% python3 -q
>>> import numpy as np
>>> np.set_printoptions(precision=2, suppress=True, linewidth=120)
>>> def rd(a):
...     return np.round(a, 2) + 0
... 
>>> M = np.loadtxt("run0.csv", delimiter=",")
>>> print(M)
[[ -2.   1.   0.   1.  -1.]
 [ -3.   1.   2.   0.   0.]
 [  1.   1.   3.   2.   3.]
 [  2.   1.   1.   0.   0.]
 [  1.  -1.  -3.   3.  -1.]
 [-14.   5.   8.   1.  -1.]]
>>> P = M @ np.linalg.solve(M.T @ M, M.T)
>>> print(rd(P @ M[:, 1]))
[ 1.  1.  1.  1. -1.  5.]
>>> print(rd(P))
[[ 0.94 -0.22  0.    0.    0.    0.06]
 [-0.22  0.11  0.    0.    0.    0.22]
 [ 0.    0.    1.    0.    0.    0.  ]
 [ 0.    0.    0.    1.    0.    0.  ]
 [ 0.    0.    0.    0.    1.    0.  ]
 [ 0.06  0.22  0.    0.    0.    0.94]]
>>> print(rd(np.linalg.eigvalsh(P)))
[0. 1. 1. 1. 1. 1.]
>>> m1 = np.abs(np.array([[2, 0, 3, 1, 1, 2, 2, 2],
...     [0, 3, 1, 1, 0, 0, 3, 1],
...     [3, 3, 2, 1, 1, 1, 2, 3],
...     [3, 0, 3, 0, 0, 1, 1, 0],
...     [3, 0, 2, 1, 0, 0, 1, 0],
...     [2, 1, 3, 2, 0, 1, 3, 0],
...     [1, 2, 2, 2, 1, 0, 0, 2],
...     [3, 1, 0, 3, 3, 1, 3, 2]])) + np.eye(8)
>>> m1 = m1 / m1.sum(axis=1, keepdims=True)
>>> print(rd(m1))
[[0.21 0.   0.21 0.07 0.07 0.14 0.14 0.14]
 [0.   0.4  0.1  0.1  0.   0.   0.3  0.1 ]
 [0.18 0.18 0.18 0.06 0.06 0.06 0.12 0.18]
 [0.33 0.   0.33 0.11 0.   0.11 0.11 0.  ]
 [0.38 0.   0.25 0.12 0.12 0.   0.12 0.  ]
 [0.15 0.08 0.23 0.15 0.   0.15 0.23 0.  ]
 [0.09 0.18 0.18 0.18 0.09 0.   0.09 0.18]
 [0.18 0.06 0.   0.18 0.18 0.06 0.18 0.18]]
>>> print(rd(m1.reshape(-1, 2)))
[[0.21 0.  ]
 [0.21 0.07]
 [0.07 0.14]
 [0.14 0.14]
 [0.   0.4 ]
 [0.1  0.1 ]
 [0.   0.  ]
 [0.3  0.1 ]
 [0.18 0.18]
 [0.18 0.06]
 [0.06 0.06]
 [0.12 0.18]
 [0.33 0.  ]
 [0.33 0.11]
 [0.   0.11]
 [0.11 0.  ]
 [0.38 0.  ]
 [0.25 0.12]
 [0.12 0.  ]
 [0.12 0.  ]
 [0.15 0.08]
 [0.23 0.15]
 [0.   0.15]
 [0.23 0.  ]
 [0.09 0.18]
 [0.18 0.18]
 [0.09 0.  ]
 [0.09 0.18]
 [0.18 0.06]
 [0.   0.18]
 [0.18 0.06]
 [0.18 0.18]]
>>> print(rd(m1.ravel(order="F")))
[0.21 0.   0.18 0.33 0.38 0.15 0.09 0.18 0.   0.4  0.18 0.   0.   0.08 0.18 0.06 0.21 0.1  0.18 0.33 0.25 0.23 0.18
 0.   0.07 0.1  0.06 0.11 0.12 0.15 0.18 0.18 0.07 0.   0.06 0.   0.12 0.   0.09 0.18 0.14 0.   0.06 0.11 0.   0.15
 0.   0.06 0.14 0.3  0.12 0.11 0.12 0.23 0.09 0.18 0.14 0.1  0.18 0.   0.   0.   0.18 0.18]
>>> T = m1.reshape(8, 2, -1)
>>> print(np.einsum("ihd,jhd->hij", T, T).shape)
(2, 8, 8)
>>> print(rd(np.swapaxes(T, 1, 2)[6]))
[[0.09 0.09]
 [0.18 0.  ]
 [0.18 0.09]
 [0.18 0.18]]
>>> print(rd(T.transpose(1, 0, 2)))
[[[0.21 0.   0.21 0.07]
  [0.   0.4  0.1  0.1 ]
  [0.18 0.18 0.18 0.06]
  [0.33 0.   0.33 0.11]
  [0.38 0.   0.25 0.12]
  [0.15 0.08 0.23 0.15]
  [0.09 0.18 0.18 0.18]
  [0.18 0.06 0.   0.18]]

 [[0.07 0.14 0.14 0.14]
  [0.   0.   0.3  0.1 ]
  [0.06 0.06 0.12 0.18]
  [0.   0.11 0.11 0.  ]
  [0.12 0.   0.12 0.  ]
  [0.   0.15 0.23 0.  ]
  [0.09 0.   0.09 0.18]
  [0.18 0.06 0.18 0.18]]]
